$ ipython --no-banner

In [1]: import numpy as np

In [2]: import numpy.linalg as la

In [3]: np.set_printoptions(suppress=True, linewidth=140)

In [4]: def tidy(a):
   ...:     return np.round(a, 2) + 0
   ...: 

In [5]: W0 = np.array([[1.0, 0.7, 0.49, 0.34],
   ...:     [0.7, 1.0, 0.7, 0.49],
   ...:     [0.49, 0.7, 1.0, 0.7],
   ...:     [0.34, 0.49, 0.7, 1.0]])

In [6]: W0
Out[6]: 
array([[1.  , 0.7 , 0.49, 0.34],
       [0.7 , 1.  , 0.7 , 0.49],
       [0.49, 0.7 , 1.  , 0.7 ],
       [0.34, 0.49, 0.7 , 1.  ]])

In [7]: vec = np.ones(4)

In [8]: for _ in range(5):
   ...:     vec = W0 @ vec
   ...:     vec /= la.norm(vec)
   ...:     print(round(vec @ W0 @ vec, 2))
   ...: 
2.72
2.72
2.72
2.72
2.72

In [9]: tidy(la.eigvalsh(W0)[-1])
Out[9]: np.float64(2.72)

In [10]: tidy(vec)
Out[10]: array([0.46, 0.54, 0.54, 0.46])

In [11]: Q, evecs = la.qr(W0[:, :3])[0], la.qr(W0[:, 3:])[0]

In [12]: sv = la.svd(Q.T @ evecs, compute_uv=False)

In [13]: tidy(np.degrees(np.arccos(sv.clip(0, 1))))
Out[13]: array([17.91])

In [14]: tidy(la.norm(Q @ Q.T - evecs @ evecs.T, 2))
Out[14]: np.float64(1.0)

In [15]: (sv > 0.9).sum()
Out[15]: np.int64(1)

In [16]: tidy(sv)
Out[16]: array([0.95])

In [17]: L = la.cholesky(W0)

In [18]: la.eigvalsh(W0).min() > 0
Out[18]: np.True_

In [19]: tidy(L @ L.T)
Out[19]: 
array([[1.  , 0.7 , 0.49, 0.34],
       [0.7 , 1.  , 0.7 , 0.49],
       [0.49, 0.7 , 1.  , 0.7 ],
       [0.34, 0.49, 0.7 , 1.  ]])

In [20]: W0 / np.sqrt(np.outer(np.diag(W0), np.diag(W0)))
Out[20]: 
array([[1.  , 0.7 , 0.49, 0.34],
       [0.7 , 1.  , 0.7 , 0.49],
       [0.49, 0.7 , 1.  , 0.7 ],
       [0.34, 0.49, 0.7 , 1.  ]])

In [21]: tidy(L)
Out[21]: 
array([[1.  , 0.  , 0.  , 0.  ],
       [0.7 , 0.71, 0.  , 0.  ],
       [0.49, 0.5 , 0.71, 0.  ],
       [0.34, 0.35, 0.5 , 0.71]])

In [22]: P = np.triu(np.array([[-8, 1, 7, -4], [8, 1, -8, 4], [5, 2, -6, -5], [0, 3, -2, -2]]), 1) + np.eye(4)

In [23]: Y = P @ W0 @ la.inv(P)

In [24]: tidy(np.poly(Y))
Out[24]: array([ 1.  , -4.  ,  3.93, -1.3 ,  0.13])

In [25]: la.matrix_rank(Y)
Out[25]: np.int64(4)

In [26]: tidy(P @ W0 - W0 @ P)
Out[26]: 
array([[ 2.77,  2.94,  3.5 ,  5.04],
       [-2.56, -4.34, -2.1 ,  0.7 ],
       [-1.7 , -2.94, -1.33, -0.84],
       [ 0.  , -0.34,  1.54,  2.9 ]])

In [27]: evals, evecs = la.eigh(W0)

In [28]: vec = np.array([3, 2, 2, 3])

In [29]: (np.sign(evecs[:, -1].round(6)) == np.sign(evecs[0, -1].round(6))).astype(int)
Out[29]: array([1, 1, 1, 1])

In [30]: tidy(vec @ W0 @ vec / (vec @ vec)), tidy(evals[0]), tidy(evals[-1])
Out[30]: (np.float64(2.55), np.float64(0.2), np.float64(2.72))

In [31]: mat = np.loadtxt("w.csv", delimiter=",")

In [32]: tidy(mat)
Out[32]: 
array([[ 0.46, -0.49,  0.11],
       [-0.49,  0.57,  0.1 ],
       [ 0.11,  0.1 ,  0.98]])

In [33]: # rows and columns are dependent

In [34]: la.cond(mat) > 100
Out[34]: np.True_

In [35]: tidy(la.norm(mat, 2) / la.norm(mat))
Out[35]: np.float64(0.71)

In [36]: Uu, sv, Vh = la.svd(mat)

In [37]: evecs = Vh[:(sv > 1e-8).sum()]

In [38]: rng = np.random.default_rng(6)

In [39]: vec = mat[0] + 5 * mat[1] + rng.integers(2) * np.eye(3)[1]

In [40]: tidy(vec)
Out[40]: array([-1.97,  2.35,  0.62])

In [41]: np.allclose(evecs.T @ evecs @ vec, vec)
Out[41]: True

In [42]: tidy(la.norm(vec - evecs.T @ evecs @ vec))
Out[42]: np.float64(0.0)

In [43]: la.matrix_rank(np.vstack([mat, vec]))
Out[43]: np.int64(2)

In [44]: tidy(np.diag(evecs.T @ evecs))
Out[44]: array([0.46, 0.57, 0.98])
